% ipython --no-banner

In [1]: import numpy as np

In [2]: np.set_printoptions(precision=1, suppress=True, linewidth=200)

In [3]: A = np.load("case8.npy")

In [4]: A
Out[4]: 
array([[-2,  1,  3,  9],
       [ 9, -9, -9, -1],
       [ 6, -8, -3, -8],
       [ 9,  0, -4, -3]])

In [5]: r0 = np.array([3, 9, 7, 0])

In [6]: out = A + np.outer(r0, np.eye(4)[2])

In [7]: np.round(np.linalg.det(out) / np.linalg.det(A), 1), np.round(1 + np.linalg.solve(A, r0)[2], 1)
Out[7]: (np.float64(1.5), np.float64(1.5))

In [8]: out
Out[8]: 
array([[-2.,  1.,  6.,  9.],
       [ 9., -9.,  0., -1.],
       [ 6., -8.,  4., -8.],
       [ 9.,  0., -4., -3.]])

In [9]: np.linalg.matrix_rank(np.linalg.inv(out) - np.linalg.inv(A), tol=1e-8)
Out[9]: np.int64(1)

In [10]: feats = np.load("w.npy")

In [11]: feats
Out[11]: 
array([[2., 0., 0.],
       [0., 0., 0.],
       [0., 1., 0.]])

In [12]: hat = np.triu(np.array([[0, 3, -3], [3, 2, -3], [2, -2, 5]]), 1) + np.eye(3)

In [13]: out = hat @ feats @ np.linalg.inv(hat)

In [14]: round(np.linalg.det(out), 1)
Out[14]: np.float64(-0.0)

In [15]: np.round(np.poly(out), 1) + 0
Out[15]: array([ 1., -2.,  0.,  0.])

In [16]: np.trace(out), np.trace(feats)
Out[16]: (np.float64(2.0), np.float64(2.0))

In [17]: hat @ feats - feats @ hat
Out[17]: 
array([[ 0., -9.,  6.],
       [ 0., -3.,  0.],
       [ 0.,  0.,  3.]])

In [18]: np.linalg.matrix_power(feats - np.diag(np.diag(feats)), 3)
Out[18]: 
array([[0., 0., 0.],
       [0., 0., 0.],
       [0., 0., 0.]])

In [19]: np.prod(np.diag(feats)), round(float(np.linalg.det(feats)), 1)
Out[19]: (np.float64(0.0), 0.0)

In [20]: np.sort(np.linalg.eigvals(feats))
Out[20]: array([0., 0., 2.])

In [21]: np.linalg.matrix_rank(feats - feats[0, 0] * np.eye(3))
Out[21]: np.int64(2)

In [22]: E = np.arange(16).reshape(4, 4) + 5

In [23]: E
Out[23]: 
array([[ 5,  6,  7,  8],
       [ 9, 10, 11, 12],
       [13, 14, 15, 16],
       [17, 18, 19, 20]])

In [24]: # rank 2

In [25]: np.linalg.lstsq(E[:-1].T, E[-1])[2]
Out[25]: np.int32(2)

In [26]: E @ np.linalg.pinv(E) @ E
Out[26]: 
array([[ 5.,  6.,  7.,  8.],
       [ 9., 10., 11., 12.],
       [13., 14., 15., 16.],
       [17., 18., 19., 20.]])

In [27]: np.round(np.trace(np.linalg.pinv(E) @ E), 1)
Out[27]: np.float64(2.0)

In [28]: np.allclose(E[:-1].T @ np.linalg.lstsq(E[:-1].T, E[-1])[0], E[-1])
Out[28]: True

In [29]: hat = np.triu(np.array([[2, 5, 2, 0], [2, 3, 1, 4], [2, 0, 2, 4], [4, 3, 4, 3]]), 1) + np.eye(4)

In [30]: out = hat @ E @ np.linalg.inv(hat)

In [31]: hat @ E - E @ hat
Out[31]: 
array([[  71.,   53.,   69.,   40.],
       [  81.,   41.,   63.,   12.],
       [  68.,    7.,   36.,  -36.],
       [   0.,  -85.,  -52., -148.]])

In [32]: out
Out[32]: 
array([[  76., -296.,  236.,  340.],
       [  90., -354.,  276.,  420.],
       [  81., -319.,  248.,  380.],
       [  17.,  -67.,   52.,   80.]])

In [33]: np.linalg.matrix_rank(out)
Out[33]: np.int64(2)
